$ python3 -q
>>> import numpy as np
>>> from numpy import linalg as LA
>>> np.set_printoptions(suppress=True, linewidth=160)
>>> m1 = np.load("a.npy")
>>> print(m1)
[[9 1 1 3 2 0 4 1 1 9 6 1 7 3]
 [1 9 1 1 3 2 0 4 1 1 9 6 1 7]
 [1 1 9 1 1 3 2 0 4 1 1 9 6 1]
 [3 1 1 9 1 1 3 2 0 4 1 1 9 6]
 [2 3 1 1 9 1 1 3 2 0 4 1 1 9]
 [0 2 3 1 1 9 1 1 3 2 0 4 1 1]
 [4 0 2 3 1 1 9 1 1 3 2 0 4 1]
 [1 4 0 2 3 1 1 9 1 1 3 2 0 4]
 [1 1 4 0 2 3 1 1 9 1 1 3 2 0]
 [9 1 1 4 0 2 3 1 1 9 1 1 3 2]
 [6 9 1 1 4 0 2 3 1 1 9 1 1 3]
 [1 6 9 1 1 4 0 2 3 1 1 9 1 1]
 [7 1 6 9 1 1 4 0 2 3 1 1 9 1]
 [3 7 1 6 9 1 1 4 0 2 3 1 1 9]]
>>> rng = np.random.default_rng(759258)
>>> z = rng.permutation(14)
>>> Y = m1[:, z] * rng.choice([-1, 1], 14)
>>> print(Y)
[[-9 -4 -1 -9 -1 -1 -1 -2 -3 -6  7  1 -3  0]
 [-1  0 -4 -1 -1 -1 -9 -3 -1 -9  1  6 -7  2]
 [-1 -2  0 -1 -4 -9 -1 -1 -1 -1  6  9 -1  3]
 [-4 -3 -2 -3  0 -1 -1 -1 -9 -1  9  1 -6  1]
 [ 0 -1 -3 -2 -2 -1 -3 -9 -1 -4  1  1 -9  1]
 [-2 -1 -1  0 -3 -3 -2 -1 -1  0  1  4 -1  9]
 [-3 -9 -1 -4 -1 -2  0 -1 -3 -2  4  0 -1  1]
 [-1 -1 -9 -1 -1  0 -4 -3 -2 -3  0  2 -4  1]
 [-1 -1 -1 -1 -9 -4 -1 -2  0 -1  2  3  0  3]
 [-9 -3 -1 -9 -1 -1 -1  0 -4 -1  3  1 -2  2]
 [-1 -2 -3 -6 -1 -1 -9 -4 -1 -9  1  1 -3  0]
 [-1  0 -2 -1 -3 -9 -6 -1 -1 -1  1  9 -1  4]
 [-3 -4  0 -7 -2 -6 -1 -1 -9 -1  9  1 -1  1]
 [-2 -1 -4 -3  0 -1 -7 -9 -6 -3  1  1 -9  1]]
>>> U, _, VT = LA.svd(m1.T @ Y)
>>> print(z)
[ 9  6  7  0  8  2  1  4  3 10 12 11 13  5]
